>>> import numpy as np
>>> import numpy.linalg as la
>>> np.set_printoptions(precision=1, suppress=True, linewidth=140, legacy="1.25")
>>> rnd = lambda a: np.round(a, 1) + 0
>>> K = np.load("sample3.npy")
>>> K
array([[-9,  5, -3],
       [ 8, -6,  0],
       [ 1, -6,  8]])
>>> w, V = la.eig(K)
>>> rnd(w)
array([-13.4,  -2.1,   8.5])
>>> J = np.array([[1.0, 2.0, 3.0, 3.0],
...     [3.0, 1.0, 0.0, -1.0],
...     [1.0, 3.0, 1.0, 3.0],
...     [0.0, 0.0, 0.0, 1.0]])
>>> r0 = np.array([2, -1, 2, -2])
>>> Y = J + np.outer(r0, np.eye(4)[3])
>>> la.matrix_rank(la.inv(Y) - la.inv(J), tol=1e-8)
1
>>> data = np.load("out7.npy")
>>> data
array([[ 0,  1,  0],
       [ 0,  0,  0],
       [ 6, 13,  0],
       [ 0,  0,  0],
       [ 0,  0,  0],
       [ 0,  0,  0],
       [ 0,  0,  0],
       [ 6, 13,  0],
       [ 0,  1,  0],
       [ 0,  0,  0],
       [ 2,  5,  0],
       [ 0,  0,  0],
       [ 2,  5,  0],
       [ 0,  1,  0],
       [ 0,  0,  0]])
>>> rnd(data @ la.pinv(data) @ data)
array([[ 0.,  1.,  0.],
       [ 0.,  0.,  0.],
       [ 6., 13.,  0.],
       [ 0.,  0.,  0.],
       [ 0.,  0.,  0.],
       [ 0.,  0.,  0.],
       [ 0.,  0.,  0.],
       [ 6., 13.,  0.],
       [ 0.,  1.,  0.],
       [ 0.,  0.,  0.],
       [ 2.,  5.,  0.],
       [ 0.,  0.,  0.],
       [ 2.,  5.,  0.],
       [ 0.,  1.,  0.],
       [ 0.,  0.,  0.]])
>>> np.abs(np.diag(la.qr(data)[1])) > 1e-9
array([ True,  True, False])
>>> la.lstsq(data[:-1].T, data[-1])[2]
2
>>> mat = np.loadtxt("m.csv", delimiter=",")
>>> mat
array([[-1.,  0.,  0.],
       [-3.,  1., -1.],
       [-1.,  3., -1.]])
>>> x0 = np.array([2, 2, 4])
>>> target = mat @ x0
>>> target
array([-2., -8.,  0.])
>>> rnd(la.solve(mat, 2 * target))
array([4., 4., 8.])
>>> rnd(la.solve(mat, target + mat[:, 0]))
array([3., 2., 4.])
>>> rnd(la.solve(mat.T, mat[1]))
array([0., 1., 0.])
>>> rnd(la.solve(mat, target))
array([2., 2., 4.])
>>> rnd(la.solve(mat, mat[:, 2]))
array([0., 0., 1.])
